$ python -q
>>> import numpy as np
>>> np.set_printoptions(precision=2, suppress=True, linewidth=140)
>>> data = np.load("a.npy")
>>> print(data)
[[3 0 0 0]
 [0 1 0 0]
 [0 0 0 0]
 [0 0 0 1]]
>>> # symmetric
>>> np.unique(data.round(6), axis=0).shape
(4, 4)
>>> B = data[0, 0] * data[1:] - np.outer(data[1:, 0], data[0])
>>> B
array([[0, 3, 0, 0],
       [0, 0, 0, 0],
       [0, 0, 0, 3]])
>>> np.flatnonzero(~B.round(6).any(axis=1))
array([1])
>>> print(np.linalg.svd(data, compute_uv=False))
[3. 1. 1. 0.]
>>> data[:, 1] @ data[:, 2]
np.int64(0)
>>> np.linalg.pinv(data)
array([[0.33, 0.  , 0.  , 0.  ],
       [0.  , 1.  , 0.  , 0.  ],
       [0.  , 0.  , 0.  , 0.  ],
       [0.  , 0.  , 0.  , 1.  ]])
>>> data.T @ data
array([[9, 0, 0, 0],
       [0, 1, 0, 0],
       [0, 0, 0, 0],
       [0, 0, 0, 1]])
>>> print(data @ data.T)
[[9 0 0 0]
 [0 1 0 0]
 [0 0 0 0]
 [0 0 0 1]]
>>> rng = np.random.default_rng(283157)
>>> lab = rng.permutation(4)
>>> lab
array([3, 2, 1, 0])
>>> B = data[lab][:, lab]
>>> np.diag(B)
array([1, 0, 1, 3])
>>> print(np.trace(B))
5
>>> B
array([[1, 0, 0, 0],
       [0, 0, 0, 0],
       [0, 0, 1, 0],
       [0, 0, 0, 3]])
>>> round(np.linalg.det(B), 2), np.round(np.linalg.det(data[lab]), 2)
(np.float64(0.0), np.float64(0.0))
>>> m1 = np.load("data.npy")
>>> m1
array([[-1.38, -0.54, -2.61],
       [-1.18, -2.38,  1.39],
       [-1.43, -0.51, -2.59],
       [ 1.44, -0.01,  2.63],
       [ 2.04, -1.84, -1.21],
       [-2.25,  1.62,  1.15],
       [ 2.1 , -2.08, -0.51],
       [-0.53, -2.63, -1.34],
       [ 1.7 , -2.07, -1.36],
       [-2.22,  1.25,  1.58],
       [ 1.65, -1.31, -2.13],
       [-2.22, -1.82, -0.87]])
>>> d = np.linalg.norm(m1[:, None] - m1[None], axis=-1)
>>> (d + 1e9 * np.eye(12)).round(6).argmin(axis=1)
array([ 2, 11,  0,  1,  8,  9,  4, 11,  4,  5,  8,  7])
>>> np.flatnonzero(d[10] < d.mean() / 2)
array([ 4,  8, 10])
>>> d[:5, :5]
array([[0.  , 4.41, 0.06, 5.97, 3.92],
       [4.41, 0.  , 4.4 , 3.74, 4.17],
       [0.06, 4.4 , 0.  , 5.98, 3.96],
       [5.97, 3.74, 5.98, 0.  , 4.3 ],
       [3.92, 4.17, 3.96, 4.3 , 0.  ]])
>>> d[10]
array([3.16, 4.64, 3.22, 4.94, 1.13, 5.88, 1.85, 2.67, 1.08, 5.94, 0.  , 4.1 ])
>>> np.linalg.matrix_rank(d ** 2)
np.int64(5)
>>> np.linalg.norm(m1 - m1.mean(axis=0), axis=1)
array([2.48, 2.52, 2.49, 3.66, 2.48, 3.73, 2.52, 1.85, 2.33, 3.69, 2.48, 2.21])
>>> x0 = np.array([-3, -9, 1])
>>> print(np.einsum("ij,j->i", m1, x0))
[ 6.39 26.35  6.29 -1.6   9.23 -6.68 11.91 23.92 12.17 -3.01  4.71 22.17]
>>> m1 @ np.eye(3)[1]
array([-0.54, -2.38, -0.51, -0.01, -1.84,  1.62, -2.08, -2.63, -2.07,  1.25, -1.31, -1.82])
>>> m1 @ (2 * x0)
array([ 12.78,  52.7 ,  12.58,  -3.2 ,  18.46, -13.36,  23.82,  47.84,  24.34,  -6.02,   9.42,  44.34])
>>> (m1 @ x0).argmax()
np.int64(1)
>>> m1 @ np.ones(3)
array([-4.53, -2.17, -4.53,  4.06, -1.01,  0.52, -0.49, -4.5 , -1.73,  0.61, -1.79, -4.91])
>>> print(np.linalg.norm(m1 @ x0) <= np.linalg.norm(m1, 2) * np.linalg.norm(x0) + 1e-9)
True
>>> print((m1 * x0).sum(axis=1))
[ 6.39 26.35  6.29 -1.6   9.23 -6.68 11.91 23.92 12.17 -3.01  4.71 22.17]
